% python3 -q
>>> import numpy as np
>>> import numpy.linalg as la
>>> np.set_printoptions(precision=2, suppress=True, linewidth=160)
>>> tidy = lambda a: np.round(a, 2) + 0
>>> X = np.array([[1, 0, 0, 0, 0, 0],
...     [-4, 1, 0, 0, 0, 0],
...     [5, 5, 1, 0, 0, 0],
...     [-5, 0, 0, 1, 0, 0],
...     [-1, -1, 4, 4, 1, 0],
...     [1, 4, -1, -2, 3, 1]])
>>> print(X)
[[ 1  0  0  0  0  0]
 [-4  1  0  0  0  0]
 [ 5  5  1  0  0  0]
 [-5  0  0  1  0  0]
 [-1 -1  4  4  1  0]
 [ 1  4 -1 -2  3  1]]
>>> U, sig, Vh = la.svd(X, full_matrices=False)
>>> print(np.abs(U[:, 0]).round(6).argmax())
2
>>> print(tidy(np.abs(Vh[0])))
[0.8  0.53 0.08 0.25 0.1  0.04]
>>> print(tidy(sig))
[9.49 6.11 5.3  2.51 0.4  0.  ]
>>> print(np.allclose(U * sig @ Vh, X))
True
>>> print(tidy(U.T @ X @ Vh.T))
[[9.49 0.   0.   0.   0.   0.  ]
 [0.   6.11 0.   0.   0.   0.  ]
 [0.   0.   5.3  0.   0.   0.  ]
 [0.   0.   0.   2.51 0.   0.  ]
 [0.   0.   0.   0.   0.4  0.  ]
 [0.   0.   0.   0.   0.   0.  ]]
>>> print((sig > 1e-8).sum())
6
>>> print(tidy(U.T @ U))
[[1. 0. 0. 0. 0. 0.]
 [0. 1. 0. 0. 0. 0.]
 [0. 0. 1. 0. 0. 0.]
 [0. 0. 0. 1. 0. 0.]
 [0. 0. 0. 0. 1. 0.]
 [0. 0. 0. 0. 0. 1.]]
>>> print(tidy(Vh @ Vh.T))
[[1. 0. 0. 0. 0. 0.]
 [0. 1. 0. 0. 0. 0.]
 [0. 0. 1. 0. 0. 0.]
 [0. 0. 0. 1. 0. 0.]
 [0. 0. 0. 0. 1. 0.]
 [0. 0. 0. 0. 0. 1.]]
>>> print(tidy(np.sqrt((sig ** 2).sum())), tidy(la.norm(X)))
12.73 12.73
>>> K = np.array([[1.0, 0.5, 0.25, 0.12, 0.06, 0.03, 0.02],
...     [0.5, 1.0, 0.5, 0.25, 0.12, 0.06, 0.03],
...     [0.25, 0.5, 1.0, 0.5, 0.25, 0.12, 0.06],
...     [0.12, 0.25, 0.5, 1.0, 0.5, 0.25, 0.12],
...     [0.06, 0.12, 0.25, 0.5, 1.0, 0.5, 0.25],
...     [0.03, 0.06, 0.12, 0.25, 0.5, 1.0, 0.5],
...     [0.02, 0.03, 0.06, 0.12, 0.25, 0.5, 1.0]])
>>> rng = np.random.default_rng(4015)
>>> z = rng.permutation(6)
>>> print(z)
[3 4 2 5 0 1]
>>> B = X[z][:, z]
>>> print(np.allclose(B, X))
False
>>> print(np.diag(B))
[1 1 1 1 1 1]
>>> print(B)
[[ 1  0  0  0 -5  0]
 [ 4  1  4  0 -1 -1]
 [ 0  0  1  0  5  5]
 [-2  3 -1  1  1  4]
 [ 0  0  0  0  1  0]
 [ 0  0  0  0 -4  1]]
>>> print(tidy(np.sort(np.abs(la.eigvals(B)))))
[1. 1. 1. 1. 1. 1.]
>>> print(np.trace(B))
6
